$ ipython --no-banner

In [1]: import numpy as np

In [2]: np.set_printoptions(precision=2, suppress=True, linewidth=100)

In [3]: tidy = lambda a: np.round(a, 2) + 0

In [4]: C = 3 * np.array([[-0.9, -1.0, -1.4, -1.2, 1.5, 1.6, -1.0, -0.3, 0.9, -0.3, -1.1, 0.4],
   ...:     [1.5, -0.3, 0.2, 1.1, 0.3, 0.0, 0.3, -0.1, 0.1, 0.7, 0.9, -0.6],
   ...:     [-0.7, -0.5, -0.4, 0.8, -0.9, -0.6, -0.9, 0.4, -1.1, -0.4, -0.6, -0.2]])

In [5]: rng = np.random.default_rng(37181)

In [6]: labels = rng.integers(0, 3, 45)

In [7]: feats = C[labels] + rng.normal(size=(45, 12))

In [8]: print(tidy(feats))
[[-3.48 -5.29 -2.44 -2.79  2.28  5.69 -3.58 -0.57  1.5  -2.1  -3.31  0.08]
 [-5.13 -2.92 -3.3   2.56 -4.61 -2.63 -1.68 -0.21 -1.9  -1.9  -0.81  0.72]
 [-0.26 -0.77 -0.7   1.83 -2.2  -1.14 -3.25  1.09 -4.14 -1.69 -2.91 -0.51]
 [-2.27 -1.5  -1.54  1.97 -0.98 -3.26 -3.4   1.79 -3.47 -2.19 -3.41 -1.8 ]
 [-2.8  -0.56 -4.94 -2.66  4.    5.49 -3.46 -1.34  4.41  1.59 -4.28  1.34]
 [-1.02 -2.49 -0.42  1.92 -1.56 -1.47 -1.54  1.73 -4.08  0.2  -2.37  0.41]
 [ 5.5  -1.21  1.43  4.42  1.48  0.07  0.6   1.35  0.4   4.57  2.17 -1.9 ]
 [ 3.96  0.18  0.16  2.66  1.63 -0.53  0.77 -1.4   0.25  1.85  4.34 -2.11]
 [-0.85 -1.5  -0.12  2.27 -2.   -1.9  -2.16  0.32 -4.47 -1.99 -2.27 -2.42]
 [-3.34 -0.28 -1.36  3.02 -3.1  -3.22 -5.05  1.93 -2.23 -1.37 -0.94 -0.74]
 [-3.3  -2.67 -5.11 -3.18  7.79  4.27 -2.94 -0.57  0.9  -1.68 -4.23  1.67]
 [-2.52 -2.24 -2.03  2.86 -3.71 -3.42 -2.49 -0.06 -3.08 -1.35 -2.04 -1.91]
 [-3.02 -2.04 -4.6  -3.87  5.49  4.9  -3.56 -1.02  2.08 -1.42 -1.85  1.42]
 [-0.52 -3.42 -3.99 -3.19  4.07  6.68 -3.91  0.81  3.5  -0.31 -3.11 -0.8 ]
 [-1.9  -1.9  -3.94 -2.59  4.34  6.14 -3.74 -0.48  2.03 -2.73 -3.54 -0.42]
 [-2.72 -1.31 -0.47  3.01 -3.7   0.46 -2.    1.55 -3.14 -2.84 -1.52 -2.28]
 [ 2.39 -1.98 -0.01  2.3   1.02 -1.87  0.   -0.93 -0.84  1.27  4.14 -2.03]
 [-2.4  -2.54 -4.6  -4.63  3.79  3.63 -3.11 -0.67  3.37 -2.27 -3.06  2.03]
 [-2.11 -2.74  0.37  3.13 -2.13 -2.04 -1.56 -0.32 -3.76 -4.47 -2.09 -0.62]
 [-2.88 -1.73 -0.32  2.33 -3.27 -1.85 -3.02 -0.11 -2.55 -1.55 -0.92 -0.1 ]
 [-2.74 -2.65 -0.75  2.48 -1.61 -1.2  -3.59  1.73 -2.69 -1.58 -1.17  0.89]
 [-2.48 -2.06 -4.58 -4.67  3.08  4.44 -3.09  0.9   2.72 -1.52 -4.21  1.93]
 [ 4.75  1.27  0.05  3.01  2.1  -0.99  0.25 -0.45  1.45  2.06  1.79 -2.24]
 [-3.84 -1.65 -1.8   1.79 -2.52 -1.17 -4.48  2.06 -2.86 -1.14 -1.02 -1.9 ]
 [-1.84 -4.28 -4.88 -3.31  4.86  5.17 -2.58 -0.92  2.94 -0.92 -2.56  0.71]
 [-3.92  0.38 -2.17  2.73 -1.6  -1.06 -3.22 -0.03 -2.   -0.98 -1.13 -2.07]
 [ 5.1  -0.59  1.66  3.36  2.11  0.05 -0.3  -1.26  0.94  1.73  3.46 -1.89]
 [-1.49 -1.77 -2.23  2.45 -1.56 -1.71 -1.46  0.12 -2.34 -2.04 -1.88 -1.02]
 [ 4.83  0.34 -1.54  2.95  0.97  0.56 -0.9   1.49  0.05  3.    2.11 -1.65]
 [-1.57 -1.07  0.4   0.07 -2.81 -2.52 -2.04  2.75 -1.84 -1.87 -2.91 -0.66]
 [-2.33 -1.73 -3.57 -2.23  2.96  5.83 -4.64 -1.94  2.37 -0.95 -3.68  1.01]
 [-2.98 -2.5  -3.71 -4.92  2.54  3.93 -1.89 -0.5   2.9  -1.29 -3.31  1.61]
 [-0.82 -2.58 -2.4   2.03 -3.13 -2.42 -2.06  1.94 -3.46 -1.27 -2.47  0.17]
 [-1.51 -0.93 -0.86  1.15 -1.   -1.28 -5.03  2.52 -3.46 -2.05 -0.57 -0.71]
 [ 0.06 -2.51  1.89  2.28 -4.   -1.31 -2.23  0.17 -4.26  0.6  -1.91  0.2 ]
 [-2.25 -0.87 -0.79  1.83 -2.28 -2.88 -2.94 -0.13 -1.52 -1.5  -2.52 -1.04]
 [ 4.91  0.02  1.94  3.77  0.75 -1.62  1.38 -1.75  0.07  0.44  3.42 -1.48]
 [-0.17 -3.77 -3.19 -3.65  3.84  4.1  -2.78 -1.27  3.52 -2.61 -2.88  1.98]
 [ 5.88 -1.58  1.09  3.58  1.05 -1.29  1.23 -0.82 -1.46  1.68  3.52 -1.15]
 [ 4.99 -1.62  0.62  3.25  2.26 -0.15 -0.17  0.39 -0.41 -0.4   2.3  -2.16]
 [ 5.09 -2.12  0.38  3.83  1.22 -0.18 -0.8  -0.15  2.04  1.9   3.3  -3.23]
 [-0.83 -1.45 -4.37 -4.11  5.31  4.92 -3.45 -0.19  3.53  0.92 -3.71 -0.81]
 [-2.27 -2.03 -2.57  3.48 -2.98 -0.49 -1.66  0.46 -2.7  -0.24 -2.24 -0.11]
 [ 5.28 -2.03 -0.01  4.27  1.99 -0.51 -0.59  0.17  0.61  3.76  3.18 -0.41]
 [-3.47 -1.62 -3.95 -2.36  4.37  6.15 -3.21 -1.29  2.42 -1.99 -3.72  1.72]]

In [9]: C = feats[[30, 0]].astype(float)

In [10]: for _ in range(3):
    ...:     labels = np.linalg.norm(feats[:, None] - C, axis=-1).argmin(axis=1)
    ...:     C = np.array([feats[labels == j].mean(axis=0) for j in range(2)])
    ...: 

In [11]: labels
Out[11]: 
array([0, 1, 1, 1, 0, 1, 0, 0, 1, 1, 0, 1, 0, 0, 0, 1, 0, 0, 1, 1, 1, 0, 0, 1, 0, 1, 0, 1, 0, 1, 0,
       0, 1, 1, 1, 1, 0, 0, 0, 0, 0, 0, 1, 0, 0])

In [12]: tidy(C[1] - C[0])
Out[12]: array([-3.02,  0.15,  1.03,  2.69, -5.55, -4.42, -0.96,  1.46, -4.65, -1.75, -1.31, -0.5 ])

In [13]: np.abs(C[1] - C[0]).argmax()
Out[13]: np.int64(4)
